% ipython --no-banner

In [1]: import numpy as np

In [2]: np.set_printoptions(precision=2, suppress=True, linewidth=200)

In [3]: rng = np.random.default_rng(61604)

In [4]: m1 = rng.normal(size=(15, 8))

In [5]: m1 = 5 * m1 / np.linalg.norm(m1, axis=1, keepdims=True)

In [6]: m1
Out[6]: 
array([[-0.72, -3.75,  2.16,  1.14,  0.68,  1.72, -0.92, -0.47],
       [-0.9 , -3.5 ,  1.57, -1.89,  2.4 , -0.01, -0.09, -0.37],
       [-1.28,  2.56, -1.02,  1.89,  0.7 ,  2.65, -0.78,  2.03],
       [-0.22,  3.71,  0.06, -1.39,  2.55, -0.36,  0.89,  1.35],
       [-1.  , -3.88, -1.2 ,  0.73, -0.32, -0.67,  2.38, -0.84],
       [ 2.32,  2.47, -1.38, -1.07,  1.8 , -1.94,  1.12, -1.48],
       [ 1.79, -2.65, -0.48,  0.5 , -3.09,  1.34, -0.66,  1.59],
       [ 3.  ,  1.43,  0.24,  2.43, -1.87, -1.71,  0.17,  1.23],
       [-1.51,  1.95,  0.7 ,  1.28,  0.53, -3.53, -1.94, -0.53],
       [-1.07, -1.62, -4.43,  0.08, -0.24,  0.28,  0.52,  1.12],
       [-2.51,  2.5 , -2.81, -1.73, -0.63, -0.85,  0.02, -0.65],
       [-2.02, -0.24,  3.21, -0.34, -3.06, -0.71,  0.75,  0.08],
       [ 0.51, -2.81,  1.44,  2.89,  0.73, -1.18,  0.55,  2.05],
       [ 1.11, -0.1 ,  2.69,  1.64, -0.25, -1.77,  2.84,  1.6 ],
       [ 3.17, -0.54, -1.06,  0.98,  1.22,  2.48,  1.32,  1.79]])

In [7]: theta = np.radians(15)

In [8]: R = np.eye(8)

In [9]: R[7, 7] = R[2, 2] = np.cos(theta)

In [10]: R[7, 2], R[2, 7] = -np.sin(theta), np.sin(theta)

In [11]: R
Out[11]: 
array([[ 1.  ,  0.  ,  0.  ,  0.  ,  0.  ,  0.  ,  0.  ,  0.  ],
       [ 0.  ,  1.  ,  0.  ,  0.  ,  0.  ,  0.  ,  0.  ,  0.  ],
       [ 0.  ,  0.  ,  0.97,  0.  ,  0.  ,  0.  ,  0.  ,  0.26],
       [ 0.  ,  0.  ,  0.  ,  1.  ,  0.  ,  0.  ,  0.  ,  0.  ],
       [ 0.  ,  0.  ,  0.  ,  0.  ,  1.  ,  0.  ,  0.  ,  0.  ],
       [ 0.  ,  0.  ,  0.  ,  0.  ,  0.  ,  1.  ,  0.  ,  0.  ],
       [ 0.  ,  0.  ,  0.  ,  0.  ,  0.  ,  0.  ,  1.  ,  0.  ],
       [ 0.  ,  0.  , -0.26,  0.  ,  0.  ,  0.  ,  0.  ,  0.97]])

In [12]: B = m1 @ R.T

In [13]: np.allclose(m1 @ m1.T, B @ B.T)
Out[13]: True

In [14]: np.round(np.linalg.det(R), 2), np.round(np.trace(R), 2)
Out[14]: (np.float64(1.0), np.float64(7.93))

In [15]: np.abs(B - m1).max(axis=0)
Out[15]: array([0.  , 0.  , 0.56, 0.  , 0.  , 0.  , 0.  , 1.11])
